$ python -q
>>> import numpy as np
>>> np.set_printoptions(suppress=True, linewidth=160)
>>> A = np.load("out19.npy")
>>> A
array([[-7,  0,  0,  0,  0,  0],
       [ 0, -5,  0,  0,  0,  0],
       [ 0,  0,  2,  0,  0,  0],
       [ 0,  0,  0, -1,  0,  0],
       [ 0,  0,  0,  0, -7,  0],
       [ 0,  0,  0,  0,  0,  9]])
>>> # symmetric
>>> np.linalg.matrix_rank(A - A[0, 0] * np.eye(6))
np.int64(4)
>>> np.round(np.sort(np.linalg.eigvals(A)), 2)
array([-7., -7., -5., -1.,  2.,  9.])
>>> np.prod(np.diag(A)), round(np.linalg.det(A), 2)
(np.int64(4410), np.float64(4410.0))
>>> A @ A
array([[49,  0,  0,  0,  0,  0],
       [ 0, 25,  0,  0,  0,  0],
       [ 0,  0,  4,  0,  0,  0],
       [ 0,  0,  0,  1,  0,  0],
       [ 0,  0,  0,  0, 49,  0],
       [ 0,  0,  0,  0,  0, 81]])
>>> [int(np.linalg.matrix_rank(np.linalg.matrix_power(A, p))) for p in range(1, 7)]
[6, 6, 6, 6, 6, 6]
>>> E = np.loadtxt("w.csv", delimiter=",")
>>> E.round(2) + 0
array([[-0.32, -0.2 , -0.02, -0.28,  0.82,  0.23,  0.09,  0.2 ],
       [-0.6 , -0.48, -0.11, -0.09, -0.27,  0.  ,  0.17, -0.53],
       [-0.43,  0.59, -0.61,  0.07, -0.12,  0.18,  0.14,  0.17],
       [ 0.32,  0.31, -0.01, -0.33,  0.17, -0.13,  0.65, -0.48],
       [ 0.04, -0.3 ,  0.07, -0.16, -0.35,  0.08,  0.61,  0.62],
       [ 0.14, -0.27, -0.33,  0.76,  0.27, -0.22,  0.31, -0.02],
       [-0.46,  0.29,  0.49,  0.14,  0.08, -0.63,  0.13,  0.15],
       [ 0.11, -0.19, -0.52, -0.42,  0.02, -0.67, -0.21,  0.15]])
>>> # orthonormal columns
>>> u = np.array([-3, -3, -1, -3, -1, -1, 3, 1])
>>> M2 = E + np.outer(u, np.eye(8)[2])
>>> np.linalg.matrix_rank(M2 - E)
np.int64(1)
>>> np.linalg.matrix_rank(np.linalg.inv(M2) - np.linalg.inv(E), tol=1e-8)
np.int64(1)
>>> round(np.linalg.det(M2) / np.linalg.det(E), 2), np.round(1 + np.linalg.solve(E, u)[2], 2)
(np.float64(3.25), np.float64(3.25))
>>> rng = np.random.default_rng(83)
>>> z = rng.permutation(8)
>>> M2 = E[:, z] * rng.choice([-1, 1], 8)
>>> M2.round(2) + 0
array([[-0.2 ,  0.2 , -0.23,  0.32,  0.82, -0.09,  0.28,  0.02],
       [ 0.53,  0.48,  0.  ,  0.6 , -0.27, -0.17,  0.09,  0.11],
       [-0.17, -0.59, -0.18,  0.43, -0.12, -0.14, -0.07,  0.61],
       [ 0.48, -0.31,  0.13, -0.32,  0.17, -0.65,  0.33,  0.01],
       [-0.62,  0.3 , -0.08, -0.04, -0.35, -0.61,  0.16, -0.07],
       [ 0.02,  0.27,  0.22, -0.14,  0.27, -0.31, -0.76,  0.33],
       [-0.15, -0.29,  0.63,  0.46,  0.08, -0.13, -0.14, -0.49],
       [-0.15,  0.19,  0.67, -0.11,  0.02,  0.21,  0.42,  0.52]])
>>> left, _, Vh = np.linalg.svd(E.T @ M2)
>>> np.round(np.linalg.lstsq(E, M2)[0], 2) + 0
array([[ 0.,  0.,  0., -1.,  0.,  0.,  0.,  0.],
       [ 0., -1.,  0.,  0.,  0.,  0.,  0.,  0.],
       [ 0.,  0.,  0.,  0.,  0.,  0.,  0., -1.],
       [ 0.,  0.,  0.,  0.,  0.,  0., -1.,  0.],
       [ 0.,  0.,  0.,  0.,  1.,  0.,  0.,  0.],
       [ 0.,  0., -1.,  0.,  0.,  0.,  0.,  0.],
       [ 0.,  0.,  0.,  0.,  0., -1.,  0.,  0.],
       [-1.,  0.,  0.,  0.,  0.,  0.,  0.,  0.]])
>>> np.round(left @ Vh, 2) + 0
array([[ 0.,  0.,  0., -1.,  0.,  0.,  0.,  0.],
       [ 0., -1.,  0.,  0.,  0.,  0.,  0.,  0.],
       [ 0.,  0.,  0.,  0.,  0.,  0.,  0., -1.],
       [ 0.,  0.,  0.,  0.,  0.,  0., -1.,  0.],
       [ 0.,  0.,  0.,  0.,  1.,  0.,  0.,  0.],
       [ 0.,  0., -1.,  0.,  0.,  0.,  0.,  0.],
       [ 0.,  0.,  0.,  0.,  0., -1.,  0.,  0.],
       [-1.,  0.,  0.,  0.,  0.,  0.,  0.,  0.]])
